In [1]: import numpy as np

In [2]: from numpy import linalg as LA

In [3]: np.set_printoptions(precision=3, suppress=True, linewidth=140, sign=" ")

In [4]: def tidy(a):
   ...:     return np.round(a, 3) + 0
   ...: 

In [5]: J = np.loadtxt("sample5.csv", delimiter=",")

In [6]: print(J)
[[ 3.  2.  2.  0.  1.  2.  0.  3.  0.  0.]
 [ 1.  3.  0.  1.  3.  3.  1.  0.  3.  0.]
 [ 0.  0.  1.  3.  3.  3.  3.  2.  2.  2.]
 [ 2.  2.  3.  1.  1.  1.  3.  0.  2.  1.]
 [ 1.  1.  2.  3.  2.  3.  2.  2.  2.  0.]
 [ 3.  1.  2.  2.  2.  2.  1.  2.  1.  3.]
 [ 3.  2.  0.  2.  2.  1.  0.  2.  3.  2.]
 [ 3.  0.  3.  3.  2.  0.  3.  1.  0.  3.]
 [ 3.  1.  1.  1.  1.  3.  2.  1.  3.  1.]
 [ 1.  1.  2.  3.  2.  2.  2.  3.  3.  3.]]

In [7]: Y = LA.inv(J)

In [8]: print(tidy(LA.det(J) * Y))
[[  -168.   -378.    546.    651.    105.    483.    231.   -714.   -567.   -315.]
 [  1659.   7407.  -8072.  -9313.  -2093.  -6944.  -7260.   8524.   5111.  10042.]
 [ -1302.  -6018.   6823.   6980.   1435.   5110.   5997.  -6563.  -3631.  -8210.]
 [  1470.   4905.  -4884.  -5643.  -2037.  -4599.  -4737.   5289.   3204.   6537.]
 [ -1953.  -7962.   7927.   9263.   2401.   7168.   7185.  -8744.  -4630. -10043.]
 [   693.   2358.  -2554.  -2783.   -868.  -2800.  -1938.   2963.   1336.   3314.]
 [   714.   4269.  -4983.  -5163.   -819.  -3171.  -4017.   4419.   2463.   5652.]
 [  -378.    534.   -653.   -328.    112.    217.   -492.    346.    233.    232.]
 [ -1071.  -5232.   5806.   6218.   1477.   5005.   4854.  -5741.  -3517.  -7271.]
 [   714.   2352.  -2569.  -2891.   -322.  -2674.  -2100.   2786.   1540.   2954.]]

In [9]: print(tidy(LA.det(J) * LA.det(Y)))
1.0

In [10]: print(tidy(LA.inv(Y)))
[[ 3.  2.  2.  0.  1.  2.  0.  3.  0.  0.]
 [ 1.  3.  0.  1.  3.  3.  1.  0.  3.  0.]
 [ 0.  0.  1.  3.  3.  3.  3.  2.  2.  2.]
 [ 2.  2.  3.  1.  1.  1.  3.  0.  2.  1.]
 [ 1.  1.  2.  3.  2.  3.  2.  2.  2.  0.]
 [ 3.  1.  2.  2.  2.  2.  1.  2.  1.  3.]
 [ 3.  2.  0.  2.  2.  1.  0.  2.  3.  2.]
 [ 3.  0.  3.  3.  2.  0.  3.  1.  0.  3.]
 [ 3.  1.  1.  1.  1.  3.  2.  1.  3.  1.]
 [ 1.  1.  2.  3.  2.  2.  2.  3.  3.  3.]]

In [11]: print(tidy(np.sort(np.abs(LA.eigvals(J)))))
[  0.401   0.401   1.907   1.907   2.126   2.126   2.832   3.39    3.39   17.316]

In [12]: print((J - J.T) / 2)
[[ 0.   0.5  1.  -1.   0.  -0.5 -1.5  0.  -1.5 -0.5]
 [-0.5  0.   0.  -0.5  1.   1.  -0.5  0.   1.  -0.5]
 [-1.   0.   0.   0.   0.5  0.5  1.5 -0.5  0.5  0. ]
 [ 1.   0.5  0.   0.  -1.  -0.5  0.5 -1.5  0.5 -1. ]
 [ 0.  -1.  -0.5  1.   0.   0.5  0.   0.   0.5 -1. ]
 [ 0.5 -1.  -0.5  0.5 -0.5  0.   0.   1.  -1.   0.5]
 [ 1.5  0.5 -1.5 -0.5  0.   0.   0.  -0.5  0.5  0. ]
 [ 0.   0.   0.5  1.5  0.  -1.   0.5  0.  -0.5  0. ]
 [ 1.5 -1.  -0.5 -0.5 -0.5  1.  -0.5  0.5  0.  -1. ]
 [ 0.5  0.5  0.   1.   1.  -0.5  0.   0.   1.   0. ]]

In [13]: print(J @ J)
[[ 27.  15.  23.  24.  27.  25.  21.  22.  14.  19.]
 [ 32.  24.  20.  24.  28.  37.  21.  20.  32.  15.]
 [ 41.  22.  34.  41.  34.  34.  35.  30.  38.  34.]
 [ 30.  23.  18.  28.  32.  36.  23.  27.  35.  21.]
 [ 39.  22.  31.  34.  33.  34.  33.  25.  32.  28.]
 [ 37.  23.  35.  37.  35.  37.  33.  35.  32.  30.]
 [ 37.  24.  31.  27.  28.  35.  29.  26.  30.  20.]
 [ 32.  23.  31.  36.  33.  33.  31.  35.  34.  27.]
 [ 41.  23.  26.  27.  29.  35.  23.  30.  30.  25.]
 [ 45.  25.  39.  45.  40.  41.  43.  34.  43.  38.]]

In [14]: J.inv()
AttributeError: 'numpy.ndarray' object has no attribute 'inv'


In [15]: U, s, Vt = LA.svd(J)

In [16]: print(tidy(s))
[ 17.715   5.838   5.059   3.972   3.491   2.272   2.054   1.556   0.866   0.033]

In [17]: print(np.argmax(s[:-1] / (s[1:] + 1e-6)) + 1)
9

In [18]: Y = U[:, :9] @ np.diag(s[:9]) @ Vt[:9]

In [19]: print(tidy(LA.norm(J - Y) / LA.norm(J)))
0.002

In [20]: print(tidy(LA.norm(J - Y, 2)), tidy(s[9]))
0.033 0.033

In [21]: print(LA.matrix_rank(J, rtol=0.05))
8

In [22]: Y = J / np.sqrt((J ** 2).mean(axis=1, keepdims=True))

In [23]: print(LA.matrix_rank(J - J.mean(axis=1, keepdims=True)))
9

In [24]: print(tidy(Y[5]))
[ 1.482  0.494  0.988  0.988  0.988  0.988  0.494  0.988  0.494  1.482]

In [25]: W0 = np.loadtxt("a.csv", delimiter=",")

In [26]: print(tidy(W0))
[[ 0.286 -0.429 -0.143]
 [-0.429  0.643  0.214]
 [-0.143  0.214  0.071]]

In [27]: # equal to its transpose

In [28]: r = LA.matrix_rank(W0)

In [29]: print(r)
1

In [30]: ns = LA.svd(W0)[2][r:].T

In [31]: print(tidy(W0 @ ns))
[[ 0.  0.]
 [ 0.  0.]
 [ 0.  0.]]

In [32]: print(np.allclose(W0 @ ns, 0))
True

In [33]: print([int(LA.matrix_rank(W0[:i])) for i in range(1, len(W0) + 1)])
[1, 1, 1]

In [34]: K = np.loadtxt("data.csv", delimiter=",")

In [35]: print(K)
[[-0.7 -0.7 -0.6  0.6  5.5  1.7 -1.9  1.4 -0.3 -0.1]
 [-0.6 -0.6 -0.2 -0.5 -1.5  0.3 -0.6  1.4 -1.6 -0.5]
 [ 0.6 -0.3  1.3  0.4 -2.5  1.4 -0.4 -1.   0.2 -0.9]
 [ 0.5 -1.6  0.  -1.6  0.   1.7 -0.2 -0.6 -1.  -0.7]
 [ 0.8  0.1  0.3  0.   0.5 -1.8 -0.8 -0.8 -1.2 -0.1]
 [-1.   2.1  0.6 -0.4 -3.5  0.   0.4 -0.3  0.9  1.3]
 [ 0.3  0.3  2.1  0.4  1.5 -0.7 -0.3 -0.5  0.6  1.4]
 [ 1.5 -0.6  0.7 -1.5 -0.5  0.2  1.5 -0.1  1.   0.1]
 [ 0.2  0.4 -1.2  0.4  1.  -1.6 -0.5  0.3 -0.2  0.7]]

In [36]: rng = np.random.default_rng(98)

In [37]: lab = rng.permutation(10)

In [38]: print(lab)
[ 4  3  5  2  1  6  8  9  0  7]

In [39]: Y = J[lab][:, lab]

In [40]: print(np.trace(Y))
19.0

In [41]: print(np.allclose(Y, J))
False

In [42]: Y = K + rng.integers(-2, 3, (9, 7)) @ rng.integers(-2, 3, (7, 10))

In [43]: print(tidy(Y))
[[  3.3  -8.7  -6.6  -1.4  16.5  -1.3   5.1   6.4   4.7   2.9]
 [  7.4  -2.6   2.8  13.5  -0.5  -2.7  -7.6  -1.6  -3.6   3.5]
 [  0.6  -0.3  -1.7  -5.6  -7.5   0.4   2.6  -5.    1.2 -10.9]
 [  7.5  -6.6  -6.   -5.6 -10.    9.7   1.8  -1.6   2.    1.3]
 [ -1.2  -0.9   3.3   0.   -1.5  -7.8  -4.8  -5.8  -5.2  -5.1]
 [  6.    0.1  -4.4  -2.4   2.5   2.    6.4   1.7   8.9  -2.7]
 [ -2.7  -7.7  -5.9  -1.6   5.5   1.3   9.7  -0.5  -2.4   5.4]
 [  9.5  -0.6  -3.3  -1.5  -8.5   8.2   1.5   5.9   7.    8.1]
 [ -0.8   0.4   2.8  12.4  10.   -8.6  -3.5  -1.7  -5.2   2.7]]

In [44]: print(LA.matrix_rank(Y - K, tol=1e-8))
7

In [45]: r0 = np.array([0, 1])

In [46]: print(np.convolve(K[1], r0))
[ 0.  -0.6 -0.6 -0.2 -0.5 -1.5  0.3 -0.6  1.4 -1.6 -0.5]

In [47]: print(tidy(np.cross(K[1, :3], K[7, :3])))
[-0.54  0.12  1.26]

In [48]: print(np.polyval(r0, K[1]))
[ 1.  1.  1.  1.  1.  1.  1.  1.  1.  1.]
